$ python -q
>>> import numpy as np
>>> np.set_printoptions(precision=2, suppress=True, linewidth=140, legacy="1.25")
>>> arr = np.load("layer5.npy")
>>> arr
array([[ 0,  0,  0,  0,  0,  0],
       [ 3, -2,  0,  0,  0,  0],
       [ 3, -3, -2,  0,  0,  0],
       [ 2, -3,  3, -1,  0,  0],
       [ 3, -2, -1, -2, -1,  0],
       [ 0, -2, -1,  3,  1,  1]])
>>> np.round(np.linalg.norm(arr, 2) / np.linalg.norm(arr), 2)
0.79
>>> Uu, s, Vh = np.linalg.svd(arr)
>>> evecs = Vh[:(s > 1e-8).sum()]
>>> rng = np.random.default_rng(8432)
>>> vec = arr[1] + 2 * arr[3] + rng.integers(2) * np.eye(6)[2]
>>> vec
array([ 7., -8.,  6., -2.,  0.,  0.])
>>> np.linalg.matrix_rank(np.vstack([arr, vec]))
5
>>> np.diag(evecs.T @ evecs)
array([0.99, 0.99, 1.  , 0.87, 0.38, 0.77])
>>> np.sort(np.linalg.eigvals(arr))
array([-2., -2., -1., -1.,  0.,  1.])
>>> arr @ arr
array([[  0,   0,   0,   0,   0,   0],
       [ -6,   4,   0,   0,   0,   0],
       [-15,  12,   4,   0,   0,   0],
       [ -2,   0,  -9,   1,   0,   0],
       [-16,  15,  -3,   4,   1,   0],
       [  0,  -6,   9,  -2,   0,   1]])
>>> [int(np.linalg.matrix_rank(np.linalg.matrix_power(arr, p))) for p in range(1, 7)]
[5, 5, 5, 5, 5, 5]
>>> round(float(np.trace(np.linalg.pinv(arr) @ arr)), 2)
5.0
>>> np.unique(arr.round(6), axis=0).shape
(6, 6)
>>> rk = np.linalg.matrix_rank(arr)
>>> rk
5
>>> null = np.linalg.svd(arr)[2][rk:].T
>>> [int(np.linalg.matrix_rank(arr[:, :j + 1])) for j in range(6)]
[1, 2, 3, 4, 5, 5]
>>> np.allclose(arr @ null, 0)
True
>>> mat = np.loadtxt("x.csv", delimiter=",")
>>> mat
array([[ 1.  ,  0.  ,  0.  ,  0.  ,  0.  ,  0.  ,  0.  ,  0.  ,  0.  ,  0.  ],
       [ 0.  ,  1.  ,  0.  ,  0.  ,  0.  ,  0.  ,  0.  ,  0.  ,  0.  ,  0.  ],
       [ 0.  ,  0.  ,  1.  ,  0.  ,  0.  ,  0.  ,  0.  ,  0.  ,  0.  ,  0.  ],
       [ 0.  ,  0.  ,  0.  ,  0.87,  0.  ,  0.  ,  0.  ,  0.  ,  0.  , -0.5 ],
       [ 0.  ,  0.  ,  0.  ,  0.  ,  1.  ,  0.  ,  0.  ,  0.  ,  0.  ,  0.  ],
       [ 0.  ,  0.  ,  0.  ,  0.  ,  0.  ,  1.  ,  0.  ,  0.  ,  0.  ,  0.  ],
       [ 0.  ,  0.  ,  0.  ,  0.  ,  0.  ,  0.  ,  1.  ,  0.  ,  0.  ,  0.  ],
       [ 0.  ,  0.  ,  0.  ,  0.  ,  0.  ,  0.  ,  0.  ,  1.  ,  0.  ,  0.  ],
       [ 0.  ,  0.  ,  0.  ,  0.  ,  0.  ,  0.  ,  0.  ,  0.  ,  1.  ,  0.  ],
       [ 0.  ,  0.  ,  0.  ,  0.5 ,  0.  ,  0.  ,  0.  ,  0.  ,  0.  ,  0.87]])
>>> # splits into 9 blocks
>>> np.round(np.linalg.det(mat), 2)
1.0
